$ python -q
>>> import numpy as np
>>> import numpy.linalg as la
>>> np.set_printoptions(precision=2, suppress=True, linewidth=120, legacy="1.25")
>>> def rd(a):
...     return np.round(a, 2) + 0
... 
>>> m1 = 2 * np.eye(4) + np.ones((4, 4))
>>> m1
array([[3., 1., 1., 1.],
       [1., 3., 1., 1.],
       [1., 1., 3., 1.],
       [1., 1., 1., 3.]])
>>> x0 = np.ones(4)
>>> for _ in range(7):
...     x0 = m1 @ x0
...     x0 /= la.norm(x0)
...     print(round(x0 @ m1 @ x0, 2))
... 
6.0
6.0
6.0
6.0
6.0
6.0
6.0
>>> rd(la.eigvalsh(m1)[-1])
6.0
>>> rd(np.abs(la.eigvals(m1)).max())
6.0
>>> np.trace(m1)
12.0
>>> (m1 - m1.T) / 2
array([[0., 0., 0., 0.],
       [0., 0., 0., 0.],
       [0., 0., 0., 0.],
       [0., 0., 0., 0.]])
>>> rd(la.det(m1))
48.0
>>> rd(la.matrix_power(m1, 2))
array([[12.,  8.,  8.,  8.],
       [ 8., 12.,  8.,  8.],
       [ 8.,  8., 12.,  8.],
       [ 8.,  8.,  8., 12.]])
>>> Lm = la.cholesky(m1)
>>> la.eigvalsh(m1).min() > 0
True
>>> rd(m1 / np.sqrt(np.outer(np.diag(m1), np.diag(m1))))
array([[1.  , 0.33, 0.33, 0.33],
       [0.33, 1.  , 0.33, 0.33],
       [0.33, 0.33, 1.  , 0.33],
       [0.33, 0.33, 0.33, 1.  ]])
>>> rd(Lm @ Lm.T)
array([[3., 1., 1., 1.],
       [1., 3., 1., 1.],
       [1., 1., 3., 1.],
       [1., 1., 1., 3.]])
>>> rd(Lm)
array([[1.73, 0.  , 0.  , 0.  ],
       [0.58, 1.63, 0.  , 0.  ],
       [0.58, 0.41, 1.58, 0.  ],
       [0.58, 0.41, 0.32, 1.55]])
>>> evals, evecs = la.eigh(m1)
>>> x0 = np.array([1, -3, -1, 3])
>>> x0 @ m1 @ x0
40.0
>>> rd(evecs * np.abs(evals) @ evecs.T)
array([[3., 1., 1., 1.],
       [1., 3., 1., 1.],
       [1., 1., 3., 1.],
       [1., 1., 1., 3.]])
>>> np.abs(m1).sum(axis=1).max(), rd(np.abs(evals).max())
(6.0, 6.0)
>>> mat = np.load("run16.npy")
>>> mat
array([[ 4.,  0., -2.],
       [ 0.,  3.,  0.],
       [-2.,  0.,  7.]])
>>> # symmetric, so the eigenvalues are real
>>> np.flatnonzero(la.matrix_power((mat != 0) + (mat.T != 0) + np.eye(3), 3)[0])
array([0, 2])
>>> rd(np.sort(la.eigvals(mat).real))
array([3., 3., 8.])
>>> (mat != 0).astype(int)
array([[1, 0, 1],
       [0, 1, 0],
       [1, 0, 1]])
>>> rd(la.det(mat))
72.0
>>> x0 = np.ones(3)
>>> for _ in range(3):
...     x0 = mat @ x0
...     x0 /= la.norm(x0)
...     print(round(x0 @ mat @ x0, 2))
... 
4.68
6.92
7.81
>>> rd(x0)
array([-0.3 ,  0.12,  0.95])
>>> rd(la.eigvalsh(mat)[-1])
8.0
>>> rng = np.random.default_rng(5595)
>>> labels = rng.permutation(3)
>>> labels
array([0, 2, 1])
>>> other = mat[labels][:, labels]
>>> np.allclose(other, mat)
False
>>> other
array([[ 4., -2.,  0.],
       [-2.,  7.,  0.],
       [ 0.,  0.,  3.]])
>>> W0 = np.load("case15.npy")
>>> W0
array([[ 0,  1,  0,  0],
       [ 0,  0,  1,  0],
       [ 0,  0,  0, -1],
       [ 1,  0,  0,  0]])
>>> proj = np.triu(np.array([[1, -2, -5, -2], [0, -2, 2, -5], [-3, -1, 5, 4], [-4, 5, -5, 3]]), 1) + np.eye(4)
>>> other = proj @ W0 @ la.inv(proj)
>>> la.matrix_rank(other)
4
>>> np.trace(other), np.trace(W0)
(0.0, 0)
>>> x0 = np.array([2, 1, 2, 1])
>>> target = W0 @ x0
>>> target
array([ 1,  2, -1,  2])
>>> rd(la.solve(W0, target + W0[:, 1]))
array([2., 2., 2., 1.])
>>> rd(la.solve(W0.T, W0[0]))
array([1., 0., 0., 0.])
>>> Q = W0.astype(float).copy()
>>> for j in range(4):
...     Q[:, j] -= Q[:, :j] @ (Q[:, :j].T @ Q[:, j])
...     Q[:, j] /= la.norm(Q[:, j])
... 
>>> Q
array([[ 0.,  1.,  0.,  0.],
       [ 0.,  0.,  1.,  0.],
       [ 0.,  0.,  0., -1.],
       [ 1.,  0.,  0.,  0.]])
>>> K = np.array([[-2, 0, 0, 0], [-1, -3, 0, 0], [3, -3, -2, 0], [-1, -1, 0, 0]])
>>> proj = np.triu(np.array([[-3, -1, 2, 0], [0, 0, -1, 0], [3, 1, -3, 0], [0, -1, -3, 3]]), 1) + np.eye(4)
>>> other = proj @ K @ la.inv(proj)
>>> rd(la.det(other))
0.0
>>> other
array([[  5.,   2., -12.,   0.],
       [ -4.,  -4.,   6.,   0.],
       [  3.,   0.,  -8.,   0.],
       [ -1.,  -2.,   0.,   0.]])
>>> X = np.load("layer1.npy")
>>> X
array([[2, 1, 2, 1, 2, 1],
       [3, 1, 3, 1, 3, 1],
       [2, 4, 2, 4, 2, 4],
       [2, 1, 2, 1, 2, 1],
       [3, 1, 3, 1, 3, 1],
       [2, 4, 2, 4, 2, 4]])
>>> # columns 0 and 2 are equal
>>> rd(la.det(X))
0.0
>>> X @ X
array([[21, 18, 21, 18, 21, 18],
       [28, 24, 28, 24, 28, 24],
       [42, 36, 42, 36, 42, 36],
       [21, 18, 21, 18, 21, 18],
       [28, 24, 28, 24, 28, 24],
       [42, 36, 42, 36, 42, 36]])
>>> np.unique(X.round(6), axis=0).shape
(3, 6)
>>> rd(np.trace(la.pinv(X) @ X))
2.0
>>> np.allclose(X[:-1].T @ la.lstsq(X[:-1].T, X[-1])[0], X[-1])
True
>>> la.lstsq(X[:-1].T, X[-1])[2]
2
>>> np.abs(np.diag(la.qr(X)[1])) > 1e-9
array([ True,  True, False, False, False, False])
>>> other = np.array([[-1, 2], [-2, -3], [3, -2], [-5, -1], [1, 2], [-1, -4]])
>>> np.einsum("ik,kj->ij", X, other)
array([[ -2,  -4],
       [  1,  -2],
       [-26, -28],
       [ -2,  -4],
       [  1,  -2],
       [-26, -28]])
>>> np.einsum("ik,kj->ji", X, other)
array([[ -2,   1, -26,  -2,   1, -26],
       [ -4,  -2, -28,  -4,  -2, -28]])
>>> r0, g = X[1], X[0]
>>> r0 @ g
21
>>> r0 @ r0
30
>>> p = (r0 @ g) / (r0 @ r0) * r0
>>> np.outer(r0, g)
array([[6, 3, 6, 3, 6, 3],
       [2, 1, 2, 1, 2, 1],
       [6, 3, 6, 3, 6, 3],
       [2, 1, 2, 1, 2, 1],
       [6, 3, 6, 3, 6, 3],
       [2, 1, 2, 1, 2, 1]])
>>> rd(la.norm(r0 + g) ** 2 + la.norm(r0 - g) ** 2)
90.0
>>> rd(p)
array([2.1, 0.7, 2.1, 0.7, 2.1, 0.7])
>>> la.matrix_rank(np.outer(r0, g))
1
>>> E = np.array([[0, 0], [0, -3]])
>>> # 2 blocks once reordered
>>> Uu, s, Vt = la.svd(E)
>>> evecs = Vt[:(s > 1e-8).sum()]
>>> x0 = E[0] + -1 * E[1] + rng.integers(2) * np.eye(2)[1]
>>> x0
array([0., 4.])
>>> la.matrix_rank(np.vstack([E, x0]))
1
>>> evecs.T @ evecs
array([[0., 0.],
       [0., 1.]])
>>> np.diag(evecs.T @ evecs)
array([0., 1.])
>>> def softmax(z):
...     e = np.exp(z - z.max(axis=-1, keepdims=True))
...     return e / e.sum(axis=-1, keepdims=True)
... 
>>> softmax(10 * E[0])
array([0.5, 0.5])
>>> softmax(E[0])
array([0.5, 0.5])
>>> att = E @ E.T / np.sqrt(2)
>>> rd(softmax(att + np.triu(np.full(att.shape, -np.inf), 1)))
array([[1., 0.],
       [0., 1.]])
>>> rd(softmax(att))
array([[0.5, 0.5],
       [0. , 1. ]])
>>> np.flatnonzero(la.matrix_power((E != 0) + (E.T != 0) + np.eye(2), 2)[0])
array([0])
>>> (E != 0).astype(int)
array([[0, 0],
       [0, 1]])
>>> rd(la.det(E))
0.0
>>> rd(np.sort(la.eigvals(E).real))
array([-3.,  0.])
>>> F = np.load("block8.npy")
>>> F
array([[1, 0, 0],
       [0, 0, 1],
       [0, 1, 0]])
>>> evals, evecs = la.eigh(F)
>>> rd(evecs @ np.diag(evals) @ evecs.T)
array([[1., 0., 0.],
       [0., 0., 1.],
       [0., 1., 0.]])
>>> np.unique(evals.round(6) + 0, return_counts=True)[1]
array([1, 2])
>>> rd(la.eigvalsh(F + -1 * np.eye(3)))
array([-2.,  0.,  0.])
>>> rd(la.svd(F, compute_uv=False))
array([1., 1., 1.])
>>> rd(la.eigvalsh(F @ F))
array([1., 1., 1.])
>>> rd(la.eigvalsh(F).min())
-1.0
>>> [round(float(la.det(F[:i, :i])), 2) + 0 for i in range(1, 4)]
[1.0, 0.0, -1.0]
>>> data = np.load("sample5.npy")
>>> rd(data)
array([[ 0.21, -0.79, -0.11, -0.56],
       [-0.79,  0.21, -0.11, -0.56],
       [-0.11, -0.11,  0.98, -0.08],
       [-0.56, -0.56, -0.08,  0.6 ]])
>>> # columns are unit length and at right angles
>>> theta = np.radians(180)
>>> Rm = np.eye(6)
>>> Rm[0, 0] = Rm[4, 4] = np.cos(theta)
>>> Rm[0, 4], Rm[4, 0] = -np.sin(theta), np.sin(theta)
>>> rd(Rm)
array([[-1.,  0.,  0.,  0.,  0.,  0.],
       [ 0.,  1.,  0.,  0.,  0.,  0.],
       [ 0.,  0.,  1.,  0.,  0.,  0.],
       [ 0.,  0.,  0.,  1.,  0.,  0.],
       [ 0.,  0.,  0.,  0., -1.,  0.],
       [ 0.,  0.,  0.,  0.,  0.,  1.]])
>>> other = X @ Rm.T
>>> rd(other)
array([[-2.,  1.,  2.,  1., -2.,  1.],
       [-3.,  1.,  3.,  1., -3.,  1.],
       [-2.,  4.,  2.,  4., -2.,  4.],
       [-2.,  1.,  2.,  1., -2.,  1.],
       [-3.,  1.,  3.,  1., -3.,  1.],
       [-2.,  4.,  2.,  4., -2.,  4.]])
>>> rd(la.det(Rm)), np.trace(Rm)
(1.0, 2.0)
